>>> import numpy as np
>>> np.set_printoptions(suppress=True, linewidth=160)
>>> mat = np.load("x.npy")
>>> print(mat)
[[0 0 0 0]
 [0 0 1 0]
 [0 1 0 0]
 [0 0 0 0]]
>>> Uu, sigma, VT = np.linalg.svd(mat)
>>> print(sigma)
[1. 1. 0. 0.]
>>> A2 = Uu[:, :2] @ np.diag(sigma[:2]) @ VT[:2]
>>> print(np.round(np.linalg.norm(mat - A2) / np.linalg.norm(mat), 2))
0.0
>>> print(round(np.linalg.norm(mat - A2, 2), 2), sigma[2])
0.0 0.0
>>> print(np.linalg.matrix_rank(A2))
2
>>> ev, V = np.linalg.eigh(mat)
>>> x0 = np.array([-4, -4, 7, -5])
>>> print((np.sign(V[:, -1].round(6)) == np.sign(V[0, -1].round(6))).astype(int))
[1 0 0 1]
>>> print(np.round(V * np.maximum(ev, 0) @ V.T, 2))
[[0.  0.  0.  0. ]
 [0.  0.5 0.5 0. ]
 [0.  0.5 0.5 0. ]
 [0.  0.  0.  0. ]]
>>> print(np.round(V * np.abs(ev) @ V.T, 2) + 0)
[[0. 0. 0. 0.]
 [0. 1. 0. 0.]
 [0. 0. 1. 0.]
 [0. 0. 0. 0.]]
>>> ev, V = np.linalg.eigh(mat)
>>> print(np.round(np.linalg.svd(mat, compute_uv=False), 2))
[1. 1. 0. 0.]
>>> print(np.round(V @ np.diag(ev) @ V.T, 2) + 0)
[[0. 0. 0. 0.]
 [0. 0. 1. 0.]
 [0. 1. 0. 0.]
 [0. 0. 0. 0.]]
>>> print((ev > 1e-8).sum(), (ev < -1e-8).sum())
1 1
>>> print(np.round(V.T @ mat @ V, 2) + 0)
[[-1.  0.  0.  0.]
 [ 0.  0.  0.  0.]
 [ 0.  0.  0.  0.]
 [ 0.  0.  0.  1.]]
>>> print(np.round(np.abs(V[:, -1]), 2))
[0.   0.71 0.71 0.  ]
>>> print(np.unique(ev.round(6) + 0, return_counts=True)[1])
[1 2 1]
>>> rank = np.linalg.matrix_rank(mat)
>>> print(rank)
2
>>> null = np.linalg.svd(mat)[2][rank:].T
>>> print(null @ null.T)
[[1. 0. 0. 0.]
 [0. 0. 0. 0.]
 [0. 0. 0. 0.]
 [0. 0. 0. 1.]]
>>> print(np.allclose(mat @ null, 0))
True
>>> print([int(np.linalg.matrix_rank(np.delete(mat, i, axis=0))) for i in range(4)])
[2, 1, 1, 2]
>>> q, _ = np.linalg.qr(np.array([[0.2], [0.3], [-0.4], [0.2]]))
>>> M = q @ q.T
>>> print(M.round(2))
[[ 0.12  0.18 -0.24  0.12]
 [ 0.18  0.27 -0.36  0.18]
 [-0.24 -0.36  0.48 -0.24]
 [ 0.12  0.18 -0.24  0.12]]
>>> ev, V = np.linalg.eigh(M)
>>> print(np.round(np.linalg.eigvalsh(M @ M), 2) + 0)
[0. 0. 0. 1.]
>>> print(np.round(V @ np.diag(ev) @ V.T, 2))
[[ 0.12  0.18 -0.24  0.12]
 [ 0.18  0.27 -0.36  0.18]
 [-0.24 -0.36  0.48 -0.24]
 [ 0.12  0.18 -0.24  0.12]]
>>> print(np.round(np.linalg.svd(M, compute_uv=False), 2) + 0)
[1. 0. 0. 0.]
>>> print(np.round(ev.sum(), 2), round(np.trace(M), 2))
1.0 1.0
>>> print(np.unique(ev.round(6) + 0, return_counts=True)[1])
[3 1]
>>> print((ev > 1e-8).sum(), (ev < -1e-8).sum())
1 0
>>> print(np.all(np.linalg.eigvalsh(mat) > 0))
False
>>> print([round(float(np.linalg.det(mat[:i, :i])), 2) + 0 for i in range(1, 5)])
[0.0, 0.0, 0.0, 0.0]
>>> E = np.cumsum(np.array([[3, -2, 0],
...     [0, 1, -3],
...     [1, 3, 1],
...     [-2, -1, -1],
...     [-1, -3, 3],
...     [-1, -1, 0],
...     [3, -2, -2],
...     [-3, 1, -2],
...     [-2, -2, 2],
...     [1, 3, 3],
...     [-1, 2, -2],
...     [0, -3, 3],
...     [0, -1, 0],
...     [2, 2, 3],
...     [-1, 1, -2],
...     [-2, 2, 0],
...     [-3, -1, 0],
...     [0, 3, 1],
...     [0, -2, 1],
...     [-1, 0, 3]]), axis=0)
>>> print(E)
[[ 3 -2  0]
 [ 3 -1 -3]
 [ 4  2 -2]
 [ 2  1 -3]
 [ 1 -2  0]
 [ 0 -3  0]
 [ 3 -5 -2]
 [ 0 -4 -4]
 [-2 -6 -2]
 [-1 -3  1]
 [-2 -1 -1]
 [-2 -4  2]
 [-2 -5  2]
 [ 0 -3  5]
 [-1 -2  3]
 [-3  0  3]
 [-6 -1  3]
 [-6  2  4]
 [-6  0  5]
 [-7  0  8]]
>>> labels = E[:, 1] > np.median(E[:, 1])
>>> r0 = E[labels].mean(axis=0) - E[~labels].mean(axis=0)
>>> print(np.argsort(-np.abs(r0).round(6), kind="stable"))
[1 0 2]
>>> print(r0.round(2))
[-2.24  3.77  1.1 ]
>>> print(((E - E.mean(axis=0)) @ r0 > 0).astype(int))
[0 0 0 0 0 0 0 0 0 0 1 0 0 0 1 1 1 1 1 1]
>>> print(labels.astype(int))
[0 1 1 1 0 0 0 0 0 0 1 0 0 0 0 1 1 1 1 1]
>>> D = np.linalg.norm(E[:, None] - E[None], axis=-1)
>>> print((D + 1e9 * np.eye(20)).round(6).argmin(axis=1))
[ 4  3  3  1  5  4  0  8  7  5  5 12 11 14  9 14 18 18 16 18]
>>> print(np.linalg.matrix_rank(D ** 2))
5
>>> print(np.flatnonzero(D[0] < D.mean() / 2))
[0 4]
>>> print(D[0].round(6).argsort(kind="stable")[:4])
[0 4 1 5]
>>> q, r_ = np.linalg.qr(E)
>>> print(np.round(abs(r_[0, 0]), 2), round(float(np.linalg.norm(E[:, 0])), 2))
15.23 15.23
>>> print(q.shape, r_.shape)
(20, 3) (3, 3)
>>> print(np.round(q @ r_, 2) + 0)
[[ 3. -2.  0.]
 [ 3. -1. -3.]
 [ 4.  2. -2.]
 [ 2.  1. -3.]
 [ 1. -2.  0.]
 [ 0. -3.  0.]
 [ 3. -5. -2.]
 [ 0. -4. -4.]
 [-2. -6. -2.]
 [-1. -3.  1.]
 [-2. -1. -1.]
 [-2. -4.  2.]
 [-2. -5.  2.]
 [ 0. -3.  5.]
 [-1. -2.  3.]
 [-3.  0.  3.]
 [-6. -1.  3.]
 [-6.  2.  4.]
 [-6.  0.  5.]
 [-7.  0.  8.]]
